% ipython --no-banner

In [1]: import numpy as np

In [2]: from numpy import linalg as LA

In [3]: np.set_printoptions(precision=1, suppress=True, linewidth=100)

In [4]: X = np.load("sample8.npy")

In [5]: X
Out[5]: 
array([[10,  8,  9, -1, -2, -6, -7, -8, -8],
       [ 8,  9,  8, -1,  1, -1, -7, -6, -7],
       [ 9,  8, 10, -7,  1, -3, -7, -7, -9],
       [-1, -1, -7, 23, -8, -6,  5,  3,  8],
       [-2,  1,  1, -8,  6,  8, -3,  0, -2],
       [-6, -1, -3, -6,  8, 14, -5,  0,  0],
       [-7, -7, -7,  5, -3, -5, 18, 15, 11],
       [-8, -6, -7,  3,  0,  0, 15, 14, 10],
       [-8, -7, -9,  8, -2,  0, 11, 10, 10]])

In [6]: LA.cond(X) > 100
Out[6]: np.True_

In [7]: [round(float(x), 1) for x in LA.svd(X, compute_uv=False)[:3]]
Out[7]: [58.8, 30.9, 17.1]

In [8]: w, evecs = LA.eigh(X)

In [9]: x = np.array([3, -4, -4, -5, 0, 0, 0, 2, -3])

In [10]: np.round(LA.eigvalsh(X[1:, 1:]), 1) + 0
Out[10]: array([ 0. ,  0. ,  0. ,  0. ,  6.9, 16.3, 27. , 53.7])

In [11]: np.round(evecs * np.abs(w) @ evecs.T, 1) + 0
Out[11]: 
array([[10.,  8.,  9., -1., -2., -6., -7., -8., -8.],
       [ 8.,  9.,  8., -1.,  1., -1., -7., -6., -7.],
       [ 9.,  8., 10., -7.,  1., -3., -7., -7., -9.],
       [-1., -1., -7., 23., -8., -6.,  5.,  3.,  8.],
       [-2.,  1.,  1., -8.,  6.,  8., -3.,  0., -2.],
       [-6., -1., -3., -6.,  8., 14., -5.,  0.,  0.],
       [-7., -7., -7.,  5., -3., -5., 18., 15., 11.],
       [-8., -6., -7.,  3.,  0.,  0., 15., 14., 10.],
       [-8., -7., -9.,  8., -2.,  0., 11., 10., 10.]])
